% ipython --no-banner

In [1]: import numpy as np

In [2]: np.set_printoptions(precision=2, suppress=True, linewidth=140)

In [3]: u = np.array([-1, 3, -2]) + 0.5

In [4]: A = np.outer(u, u) / (u @ u)

In [5]: A
Out[5]: 
array([[ 0.02, -0.12,  0.05],
       [-0.12,  0.83, -0.36],
       [ 0.05, -0.36,  0.15]])

In [6]: np.argsort(-np.linalg.norm(A, axis=0).round(6), kind="stable")[:3]
Out[6]: array([1, 2, 0])

In [7]: np.linalg.cond(A) > 100
Out[7]: np.True_

In [8]: evals, evecs = np.linalg.eigh(A)

In [9]: x = np.array([5, 2, 9])

In [10]: np.round(np.linalg.eigvalsh(A[1:, 1:]), 2) + 0
Out[10]: array([0.  , 0.98])

In [11]: evecs * np.abs(evals) @ evecs.T
Out[11]: 
array([[ 0.02, -0.12,  0.05],
       [-0.12,  0.83, -0.36],
       [ 0.05, -0.36,  0.15]])

In [12]: evecs * np.maximum(evals, 0) @ evecs.T
Out[12]: 
array([[ 0.02, -0.12,  0.05],
       [-0.12,  0.83, -0.36],
       [ 0.05, -0.36,  0.15]])

In [13]: np.round(x @ A @ x, 2)
Out[13]: np.float64(5.49)

In [14]: (np.sign(evecs[:, -1].round(6)) == np.sign(evecs[0, -1].round(6))).astype(int)
Out[14]: array([1, 0, 1])

In [15]: E = np.load("w.npy")

In [16]: E
Out[16]: 
array([[-3.38,  0.17,  7.26,  9.05],
       [ 4.73,  8.3 , -0.15, 15.16],
       [ 1.52,  7.42, -2.7 , -5.64],
       [-0.78, -1.74, -4.88,  1.34],
       [ 7.38, -6.  ,  6.92, -2.81]])

In [17]: round(np.linalg.norm(E, 2), 2)
Out[17]: np.float64(20.0)

In [18]: np.linalg.norm(E, axis=1).argmax()
Out[18]: np.int64(1)

In [19]: round(float(np.linalg.norm(E) ** 2 / np.linalg.norm(E, 2) ** 2), 2)
Out[19]: 1.85

In [20]: np.linalg.norm(E, axis=0)
Out[20]: array([ 9.55, 12.77, 11.48, 18.79])

In [21]: round(np.linalg.norm(E, 1), 2), np.round(np.linalg.norm(E, np.inf), 2)
Out[21]: (np.float64(34.0), np.float64(28.34))

In [22]: np.round(np.linalg.norm(E, "nuc"), 2)
Out[22]: np.float64(50.66)
